% ipython --no-banner

In [1]: import numpy as np

In [2]: np.set_printoptions(precision=3, suppress=True, linewidth=140, legacy="1.25")

In [3]: m1 = np.array([[0, 6, 5, 5], [-6, 0, -1, -5], [-5, 1, 0, -4], [-5, 5, 4, 0]])

In [4]: x0 = np.array([1, 5, 3, 2])

In [5]: x0 @ m1 @ x0
Out[5]: 0

In [6]: np.linalg.svd(m1, compute_uv=False)
Out[6]: array([11.308, 11.308,  0.354,  0.354])

In [7]: np.round(np.linalg.eigvals(m1).real, 3) + 0
Out[7]: array([0., 0., 0., 0.])

In [8]: O = np.linalg.solve(np.eye(4) - m1, np.eye(4) + m1)

In [9]: np.round(O @ O.T, 3) + 0
Out[9]: 
array([[1., 0., 0., 0.],
       [0., 1., 0., 0.],
       [0., 0., 1., 0.],
       [0., 0., 0., 1.]])

In [10]: x0 = np.array([2, -2, 0, -2])

In [11]: a = np.maximum(m1 @ x0, 0)

In [12]: np.flatnonzero(a > 1e-9)
Out[12]: array([], dtype=int64)

In [13]: a
Out[13]: array([0, 0, 0, 0])

In [14]: m1 * (a > 1e-9)[:, None]
Out[14]: 
array([[0, 0, 0, 0],
       [0, 0, 0, 0],
       [0, 0, 0, 0],
       [0, 0, 0, 0]])

In [15]: np.maximum(m1 @ x0, 0) - np.maximum(-m1 @ x0, 0)
Out[15]: array([-22,  -2,  -4, -20])

In [16]: f, v = m1[2], m1[1]

In [17]: f @ f
Out[17]: 42

In [18]: f @ v
Out[18]: 50

In [19]: p = (f @ v) / (f @ f) * f

In [20]: np.linalg.matrix_rank(np.outer(f, v))
Out[20]: 1

In [21]: round(float((v - p) @ f), 3)
Out[21]: -0.0

In [22]: v - p
Out[22]: array([-0.048, -1.19 , -1.   , -0.238])

In [23]: f = np.array([7, 9, -9, -5])

In [24]: B = m1 + np.outer(f, np.eye(4)[1])

In [25]: np.linalg.matrix_rank(np.linalg.inv(B) - np.linalg.inv(m1), tol=1e-8)
Out[25]: 1

In [26]: x0 = np.array([0, 1, 3, 0])

In [27]: np.linalg.norm(m1 @ x0) <= np.linalg.norm(m1, 2) * np.linalg.norm(x0) + 1e-9
Out[27]: True

In [28]: (m1 @ x0).argmax()
Out[28]: 0

In [29]: m1 @ np.eye(4)[1]
Out[29]: array([6., 0., 1., 5.])

In [30]: m1 @ (2 * x0)
Out[30]: array([42, -6,  2, 34])

In [31]: m1 @ np.ones(4)
Out[31]: array([ 16., -12.,  -8.,   4.])

In [32]: np.sign((m1 @ x0).round(6))
Out[32]: array([ 1, -1,  1,  1])

In [33]: data = np.loadtxt("layer8.csv", delimiter=",")

In [34]: data
Out[34]: 
array([[ 0.,  0., 12.,  0.,  1.],
       [ 0.,  0.,  5.,  5.,  4.],
       [11.,  0.,  0., 19.,  3.],
       [ 3.,  0., 18.,  0., 11.],
       [ 0.,  0., 18.,  0.,  9.],
       [ 2.,  0.,  9.,  1., 10.],
       [13.,  0.,  3., 14.,  6.],
       [10.,  0., 11.,  8.,  4.],
       [11.,  0., 18.,  0., 11.],
       [ 9.,  0.,  7.,  6., 10.],
       [ 8.,  0., 15.,  1.,  8.],
       [ 4.,  0.,  5.,  5., 10.],
       [ 1.,  0.,  0., 17.,  2.]])

In [35]: np.linalg.cond(data) > 100
Out[35]: True

In [36]: round(float(np.linalg.norm(data, 2) / np.linalg.norm(data)), 3)
Out[36]: 0.829

In [37]: np.linalg.matrix_rank(data, rtol=0.1)
Out[37]: 4

In [38]: [round(float(x), 3) for x in np.linalg.svd(data, compute_uv=False)[:3]]
Out[38]: [53.114, 32.122, 12.379]
